In [1]: import numpy as np

In [2]: np.set_printoptions(precision=2, suppress=True, linewidth=200, floatmode="fixed")

In [3]: def rnd(a):
   ...:     return np.round(a, 2) + 0
   ...: 

In [4]: A = np.array([[-1, 1, 3, 2],
   ...:     [0, -3, 2, -2],
   ...:     [0, -3, 1, -1],
   ...:     [-2, 1, -2, 1],
   ...:     [0, 3, 3, 3],
   ...:     [2, -3, 2, -3],
   ...:     [0, -1, -1, -2],
   ...:     [-3, -1, 2, 1],
   ...:     [1, 2, -2, -3]])

In [5]: A[-1] = A[0] + -3 * A[1]

In [6]: A
Out[6]: 
array([[-1,  1,  3,  2],
       [ 0, -3,  2, -2],
       [ 0, -3,  1, -1],
       [-2,  1, -2,  1],
       [ 0,  3,  3,  3],
       [ 2, -3,  2, -3],
       [ 0, -1, -1, -2],
       [-3, -1,  2,  1],
       [-1, 10, -3,  8]])

In [7]: x0 = np.array([0, 1, 1, 0])

In [8]: target = A @ x0

In [9]: rnd(np.linalg.lstsq(A, target)[0])
Out[9]: array([0.00, 1.00, 1.00, 0.00])

In [10]: target
Out[10]: array([ 4, -1, -2, -1,  6, -1, -2,  1,  7])

In [11]: rng = np.random.default_rng(28)

In [12]: target = target + 0.05 * rng.normal(size=9)

In [13]: rnd(target)
Out[13]: array([ 3.94, -0.99, -2.01, -1.03,  6.01, -0.95, -2.00,  0.94,  7.02])

In [14]: c, *_ = np.linalg.lstsq(A, target)

In [15]: rnd(np.linalg.norm(target - A @ c))
Out[15]: np.float64(0.05)

In [16]: rnd(A.T @ (target - A @ c))
Out[16]: array([0.00, 0.00, 0.00, 0.00])

In [17]: m1 = np.load("test13.npy")

In [18]: m1
Out[18]: 
array([[1, 2, 1, 0],
       [3, 0, 1, 3],
       [3, 2, 0, 1],
       [1, 2, 3, 2],
       [0, 1, 3, 0],
       [1, 0, 0, 2],
       [2, 2, 2, 3],
       [0, 3, 1, 0],
       [0, 0, 3, 0]])

In [19]: out = np.c_[m1[:, :3] @ np.array([[-4, -2, 3], [-4, -3, -2], [-3, 3, 3]]), np.array([-5, 8, 1, 6, -9, -5, -2, -8, 5])]

In [20]: out
Out[20]: 
array([[-15,  -5,   2,  -5],
       [-15,  -3,  12,   8],
       [-20, -12,   5,   1],
       [-21,   1,   8,   6],
       [-13,   6,   7,  -9],
       [ -4,  -2,   3,  -5],
       [-22,  -4,   8,  -2],
       [-15,  -6,  -3,  -8],
       [ -9,   9,   9,   5]])

In [21]: rnd(np.linalg.norm(out - m1 @ np.linalg.lstsq(m1, out)[0], axis=0))
Out[21]: array([ 0.00,  0.00,  0.00, 13.85])

In [22]: rnd(np.linalg.norm(np.linalg.qr(m1)[0].T @ out, axis=0) ** 2 / ((out ** 2).sum(axis=0) + 1e-12))
Out[22]: array([1.00, 1.00, 1.00, 0.41])

In [23]: rnd(np.linalg.lstsq(m1, out[:, 0])[0])
Out[23]: array([-4.00, -4.00, -3.00,  0.00])

In [24]: np.linalg.matrix_rank(out)
Out[24]: np.int64(4)
